$ python -q
>>> import numpy as np
>>> np.set_printoptions(precision=1, suppress=True, linewidth=160, sign=" ")
>>> M = np.loadtxt("data.csv", delimiter=",")
>>> M
array([[ -3.1,   0.9,  -0.9,  -8.6],
       [ -1.9,   1. ,   0.3, -11.5],
       [ -2.7,  -0.3,   0.4, -10.3],
       [ -4.3,  -7.5,  16.3,   7.7],
       [ -4.1,  -8.6,  17.8,   9.5],
       [ -0.3,   1.1,  -2.5, -12.6],
       [ -1.8,  -0.1,  -0.8, -11.3],
       [ -1.7,  -0.9,  -1.2, -10.5],
       [ -3.4,   0.2,  -1. , -12.3],
       [ -3.2,  -7.5,  18.3,   7.7],
       [ -1. ,  -0.2,  -0.7, -11.3],
       [ -1. ,   0.2,   0.3, -10.7],
       [ -7.8,  -5.4,   9.4,  -5.7],
       [ -3.4,  -8. ,  17.7,   6.1],
       [ -3.6,   0.6,  -0.2, -10.1],
       [ -4.5,  -7.7,  16.9,   7. ],
       [ -7.1,  -5.1,   8.1,  -6.3],
       [ -1.8,  -0.8,   0.2,  -9.7],
       [ -4.5,  -8.8,  17.8,   6.9],
       [ -3.6,  -7.5,  17.2,   7.3],
       [ -7.6,  -4.9,   8.6,  -7.1],
       [ -5.8,  -8.8,  17.3,   5.9],
       [ -8.1,  -6.3,  10. ,  -6.5],
       [ -0.5,  -1.7,  -1.3, -13.7],
       [ -8. ,  -4.7,   9.6,  -5. ],
       [ -2. ,  -0.5,  -1.8, -11.7]])
>>> Xc = (M - M.mean(axis=0)) / M.std(axis=0)
>>> np.argwhere(np.abs(Xc) > 2)
array([], shape=(0, 2), dtype=int64)
>>> b = np.linalg.lstsq(np.delete(Xc, 2, axis=1), Xc[:, 2])[0]
>>> np.abs(b).argmax()
np.int64(2)
>>> x = np.array([2, -1, 3, -3])
>>> np.sign((M @ x).round(6))
array([ 1.,  1.,  1.,  1.,  1.,  1.,  1.,  1.,  1.,  1.,  1.,  1.,  1.,  1.,  1.,  1.,  1.,  1.,  1.,  1.,  1.,  1.,  1.,  1.,  1.,  1.])
>>> np.linalg.norm(M @ x) <= np.linalg.norm(M, 2) * np.linalg.norm(x) + 1e-9
np.True_
>>> Q, r_ = np.linalg.qr(M)
>>> print(r_)
[[ 22.4  21.1 -41.   11.7]
 [  0.  -15.   33.2  36.1]
 [  0.    0.    8.8  13.8]
 [  0.    0.    0.   24.8]]
>>> Q @ r_
array([[ -3.1,   0.9,  -0.9,  -8.6],
       [ -1.9,   1. ,   0.3, -11.5],
       [ -2.7,  -0.3,   0.4, -10.3],
       [ -4.3,  -7.5,  16.3,   7.7],
       [ -4.1,  -8.6,  17.8,   9.5],
       [ -0.3,   1.1,  -2.5, -12.6],
       [ -1.8,  -0.1,  -0.8, -11.3],
       [ -1.7,  -0.9,  -1.2, -10.5],
       [ -3.4,   0.2,  -1. , -12.3],
       [ -3.2,  -7.5,  18.3,   7.7],
       [ -1. ,  -0.2,  -0.7, -11.3],
       [ -1. ,   0.2,   0.3, -10.7],
       [ -7.8,  -5.4,   9.4,  -5.7],
       [ -3.4,  -8. ,  17.7,   6.1],
       [ -3.6,   0.6,  -0.2, -10.1],
       [ -4.5,  -7.7,  16.9,   7. ],
       [ -7.1,  -5.1,   8.1,  -6.3],
       [ -1.8,  -0.8,   0.2,  -9.7],
       [ -4.5,  -8.8,  17.8,   6.9],
       [ -3.6,  -7.5,  17.2,   7.3],
       [ -7.6,  -4.9,   8.6,  -7.1],
       [ -5.8,  -8.8,  17.3,   5.9],
       [ -8.1,  -6.3,  10. ,  -6.5],
       [ -0.5,  -1.7,  -1.3, -13.7],
       [ -8. ,  -4.7,   9.6,  -5. ],
       [ -2. ,  -0.5,  -1.8, -11.7]])
>>> blk = np.stack([r_, 5 * r_, r_[::-1]])
>>> np.linalg.matrix_rank(blk.reshape(3, -1))
np.int64(2)
>>> np.linalg.norm(blk, axis=(1, 2))
array([  79.3,  396.3,   79.3])
>>> np.linalg.matrix_rank(blk)
array([ 4,  4,  4])
>>> (blk @ r_.T).shape
(3, 4, 4)
>>> np.einsum("bij,cij->bc", blk, blk)
array([[   6281.7,   31408.4,    2160. ],
       [  31408.4,  157042.2,   10800.2],
       [   2160. ,   10800.2,    6281.7]])
>>> cov = np.cov(M, rowvar=False)
>>> np.median(M, axis=0)
array([-3.4, -3.2,  4.2, -7.8])
>>> np.argwhere(np.triu(np.abs(np.corrcoef(M.T)) > 0.8, 1))
array([[ 1,  2],
       [ 1,  3],
       [ 2,  3]])
>>> np.corrcoef(M.T)
array([[ 1. ,  0.6, -0.5, -0.3],
       [ 0.6,  1. , -1. , -0.9],
       [-0.5, -1. ,  1. ,  1. ],
       [-0.3, -0.9,  1. ,  1. ]])
>>> np.linalg.eigvalsh(cov)[::-1]
array([ 147.3,    7. ,    0.9,    0.3])
>>> print(M.std(axis=0))
[ 2.3  3.7  8.   8.1]
>>> Q, _ = np.linalg.qr(np.array([[-0.9, -1.0], [1.2, -0.2]]))
>>> K = Q[:, :2]
>>> K
array([[-0.6,  0.8],
       [ 0.8,  0.6]])
>>> ev, evecs = np.linalg.eigh(K)
>>> (ev > 1e-8).sum(), (ev < -1e-8).sum()
(np.int64(1), np.int64(1))
>>> print(np.linalg.eigvalsh(K + 3 * np.eye(2)))
[ 2.  4.]
>>> np.abs(evecs[:, -1])
array([ 0.4,  0.9])
>>> ev
array([-1.,  1.])
>>> np.unique(ev.round(6) + 0, return_counts=True)[1]
array([ 1,  1])
>>> ev, evecs = np.linalg.eigh(K)
>>> x = np.array([7, -5])
>>> np.linalg.eigvalsh(K[1:, 1:])
array([ 0.6])
>>> round(float(x @ K @ x / (x @ x)), 1), round(float(ev[0]), 1), ev[-1]
(-1.0, -1.0, np.float64(1.0))
>>> evecs * np.maximum(ev, 0) @ evecs.T
array([[ 0.2,  0.4],
       [ 0.4,  0.8]])
>>> (np.sign(evecs[:, -1].round(6)) == np.sign(evecs[0, -1].round(6))).astype(int)
array([ 1,  1])
>>> round(float(np.abs(K).max()), 1)
0.8
>>> K - K[0]
array([[ 0. ,  0. ],
       [ 1.4, -0.2]])
>>> K[2]
Traceback (most recent call last):
  File "<python-input-43>", line 1, in <module>
    K[2]
    ~^^^
IndexError: index 2 is out of bounds for axis 0 with size 2
>>> arr = np.loadtxt("x.csv", delimiter=",")
>>> print(arr)
[[ 6.  5.  5.  5.]
 [ 2.  1.  1.  1.]
 [ 3.  2.  2.  2.]
 [ 4.  3.  3.  3.]]
>>> left, s, vt = np.linalg.svd(arr)
>>> s.round(1) + 0
array([ 13.5,   0.8,   0. ,   0. ])
>>> np.argmax(s[:-1] / (s[1:] + 1e-6)) + 1
np.int64(2)
>>> B = left[:, :2] @ np.diag(s[:2]) @ vt[:2]
>>> print(round(np.abs(arr - B).max(), 1))
0.0
>>> B
array([[ 6.,  5.,  5.,  5.],
       [ 2.,  1.,  1.,  1.],
       [ 3.,  2.,  2.,  2.],
       [ 4.,  3.,  3.,  3.]])
>>> np.linalg.matrix_rank(B)
np.int64(2)
>>> np.linalg.norm(K, axis=0)
array([ 1.,  1.])
>>> round(K[:, 0] @ K[:, 1], 1)
np.float64(0.0)
>>> np.linalg.pinv(K)
array([[-0.6,  0.8],
       [ 0.8,  0.6]])
>>> np.linalg.lstsq(arr[:-1].T, arr[-1])[2]
np.int32(2)
>>> round(np.trace(np.linalg.pinv(arr) @ arr), 1)
np.float64(2.0)
>>> np.unique(arr.round(6), axis=0).shape
(4, 4)
>>> np.einsum("ij,ji->", arr, arr)
np.float64(162.0)
>>> np.round(np.linalg.eigvals(arr), 1) + 0
array([12.7, -0.7,  0. ,  0. ])
>>> print(round(float(np.linalg.det(2 * arr)), 1), np.round(np.linalg.det(arr), 1))
0.0 0.0
>>> np.round(np.poly(arr), 1) + 0
array([  1., -12.,  -9.,   0.,   0.])
>>> round(float(np.linalg.det(arr.T)), 1)
0.0
>>> np.round(np.linalg.det(arr[::-1]), 1)
np.float64(0.0)
>>> np.einsum("ii->", arr)
np.float64(12.0)
>>> u = np.array([-3, -2, 3])
>>> m1 = np.array([np.roll(u, i) for i in range(3)])
>>> m1
array([[-3, -2,  3],
       [ 3, -3, -2],
       [-2,  3, -3]])
>>> P = np.triu(np.array([[2, 2, 0], [8, 5, 5], [7, 1, 4]]), 1) + np.eye(3)
>>> B = P @ m1 @ np.linalg.inv(P)
>>> np.trace(B), np.trace(m1)
(np.float64(-9.0), np.int64(-9))
>>> np.poly(B)
array([  1.,   9.,  45.,  62.])
>>> u = np.array([4, 6, -6])
>>> B = m1 + np.outer(u, np.eye(3)[1])
>>> B
array([[-3.,  2.,  3.],
       [ 3.,  3., -2.],
       [-2., -3., -3.]])
>>> np.linalg.matrix_rank(np.linalg.inv(B) - np.linalg.inv(m1), tol=1e-8)
np.int64(1)
>>> round(np.linalg.det(B) / np.linalg.det(m1), 1), round(float(1 + np.linalg.solve(m1, u)[1]), 1)
(np.float64(-1.0), -1.0)
>>> x = np.array([5, 0, -5])
>>> y = m1 @ x
>>> y
array([-30,  25,   5])
>>> np.round(np.linalg.solve(m1, -3 * y), 1) + 0
array([-15.,   0.,  15.])
>>> np.linalg.solve(m1.T, m1[2])
array([-0., -0.,  1.])
>>> rng = np.random.default_rng(5)
>>> z = rng.permutation(3)
>>> z
array([ 1,  2,  0])
>>> B = m1[z][:, z]
>>> np.sort(np.abs(np.linalg.eigvals(B)))
array([ 2. ,  5.6,  5.6])
>>> B
array([[-3, -2,  3],
       [ 3, -3, -2],
       [-2,  3, -3]])
>>> print(np.allclose(B, m1))
True
>>> J = np.array([[1, 0, 0, 0], [-1, 1, 0, 0], [-3, 1, 1, 0], [1, 1, -3, 1]])
>>> np.linalg.matrix_power(J, 3)
array([[  1,   0,   0,   0],
       [ -3,   1,   0,   0],
       [-12,   3,   1,   0],
       [ 30,  -6,  -9,   1]])
>>> np.allclose(J @ J.T, J.T @ J)
False
>>> print(J @ J)
[[ 1  0  0  0]
 [-2  1  0  0]
 [-7  2  1  0]
 [10 -1 -6  1]]
>>> u = np.array([9, 7, -7])
>>> print(np.correlate(J[2], J[3], "full"))
[-3 10 -5 -5  2  1  0]
>>> np.cross(J[2, :3], J[3, :3])
array([-4, -8, -4])
>>> E = rng.normal(size=(18, 3)) + 10 * np.array([0, 2, 2])
>>> E.round(1) + 0
array([[-1.3, 19.8, 20.4],
       [ 1.1, 20.1, 19.4],
       [-0.8, 20.7, 21.6],
       [ 0.3, 18.8, 19. ],
       [ 1.6, 20.2, 18.3],
       [-0.1, 18.8, 19.4],
       [-0.5, 19.3, 20.6],
       [-0.1, 19.4, 20.4],
       [ 0.8, 18.4, 19.7],
       [-1. , 19.8, 18.7],
       [ 0. , 20. , 19.7],
       [-1. , 19.6, 18.9],
       [-1.4, 20.2, 18.9],
       [ 1.2, 20.7, 18. ],
       [ 0.3, 18.9, 20. ],
       [ 0. , 18. , 19.8],
       [-0.3, 21. , 18.8],
       [ 0.7, 18.9, 19.7]])
>>> left, s, vt = np.linalg.svd(E)
>>> s
array([ 117.4,    4.1,    3.4])
>>> np.argmax(s[:-1] / (s[1:] + 1e-6)) + 1
np.int64(1)
>>> B = left[:, :1] @ np.diag(s[:1]) @ vt[:1]
>>> np.round(np.linalg.norm(E - B, 2), 1), np.round(s[1], 1)
(np.float64(4.1), np.float64(4.1))
>>> np.linalg.matrix_rank(B)
np.int64(1)
>>> d = np.linalg.norm(E[:, None] - E[None], axis=-1)
>>> d.mean(axis=1).argmax()
np.int64(2)
>>> np.linalg.norm(E, axis=1)
array([ 28.4,  28. ,  30. ,  26.7,  27.3,  27. ,  28.2,  28.2,  27. ,  27.3,  28. ,  27.3,  27.7,  27.5,  27.5,  26.7,  28.2,  27.3])
>>> feats = np.load("layer19.npy")
>>> feats
array([[ 5.,  1.,  1.],
       [ 1.,  5.,  1.],
       [ 1.,  1.,  5.]])
>>> z = rng.permutation(3)
>>> B = feats[:, z] * rng.choice([-1, 1], 3)
>>> B
array([[-1.,  5.,  1.],
       [-1.,  1.,  5.],
       [-5.,  1.,  1.]])
>>> left, _, vt = np.linalg.svd(feats.T @ B)
>>> z
array([ 2,  0,  1])
>>> np.round(np.linalg.lstsq(feats, B)[0], 1) + 0
array([[ 0.,  1.,  0.],
       [ 0.,  0.,  1.],
       [-1.,  0.,  0.]])
>>> B = feats + rng.integers(-2, 3, (3, 1)) @ rng.integers(-2, 3, (1, 3))
>>> B
array([[ 7.,  0., -1.],
       [ 3.,  4., -1.],
       [-1.,  2.,  7.]])
>>> np.abs(B - feats).sum(axis=1)
array([ 5.,  5.,  5.])
>>> B - feats
array([[ 2., -1., -2.],
       [ 2., -1., -2.],
       [-2.,  1.,  2.]])
>>> np.linalg.matrix_rank(B - feats, tol=1e-8)
np.int64(1)
>>> print(np.round(np.linalg.svd(B - feats, compute_uv=False), 1) + 0)
[ 5.2  0.   0. ]
>>> A = np.load("sample16.npy")
>>> A
array([[ 3.,  0.,  0.,  2.,  0.],
       [ 0.,  3.,  2.,  0.,  2.],
       [ 0.,  2.,  3.,  0.,  2.],
       [ 2.,  0.,  0.,  3.,  0.],
       [ 0.,  2.,  2.,  0.,  3.]])
>>> ev, evecs = np.linalg.eigh(A)
>>> np.linalg.eigvalsh(A @ A)
array([  1.,   1.,   1.,  25.,  49.])
>>> ev
array([ 1.,  1.,  1.,  5.,  7.])
>>> (ev > 1e-8).sum(), (ev < -1e-8).sum()
(np.int64(5), np.int64(0))
>>> np.abs(evecs[:, -1]).round(6).argmax()
np.int64(1)
>>> np.linalg.eigvalsh(A + 4 * np.eye(5))
array([  5.,   5.,   5.,   9.,  11.])
>>> np.linalg.eigvals(A)
array([ 5.,  1.,  1.,  7.,  1.])
>>> np.kron(np.eye(2, dtype=int), A)
array([[ 3.,  0.,  0.,  2.,  0.,  0.,  0.,  0.,  0.,  0.],
       [ 0.,  3.,  2.,  0.,  2.,  0.,  0.,  0.,  0.,  0.],
       [ 0.,  2.,  3.,  0.,  2.,  0.,  0.,  0.,  0.,  0.],
       [ 2.,  0.,  0.,  3.,  0.,  0.,  0.,  0.,  0.,  0.],
       [ 0.,  2.,  2.,  0.,  3.,  0.,  0.,  0.,  0.,  0.],
       [ 0.,  0.,  0.,  0.,  0.,  3.,  0.,  0.,  2.,  0.],
       [ 0.,  0.,  0.,  0.,  0.,  0.,  3.,  2.,  0.,  2.],
       [ 0.,  0.,  0.,  0.,  0.,  0.,  2.,  3.,  0.,  2.],
       [ 0.,  0.,  0.,  0.,  0.,  2.,  0.,  0.,  3.,  0.],
       [ 0.,  0.,  0.,  0.,  0.,  0.,  2.,  2.,  0.,  3.]])
>>> np.round(np.linalg.eigvals(A).sum().real, 1)
np.float64(15.0)
>>> np.einsum("ij,ji->", A, A)
np.float64(77.0)
>>> print(round(np.linalg.det(A[::-1]), 1))
35.0
>>> np.einsum("ii->", A)
np.float64(15.0)
>>> np.round(np.linalg.det(A.T), 1)
np.float64(35.0)
>>> round(np.linalg.det(2 * A), 1), round(np.linalg.det(A), 1)
(np.float64(1120.0), np.float64(35.0))
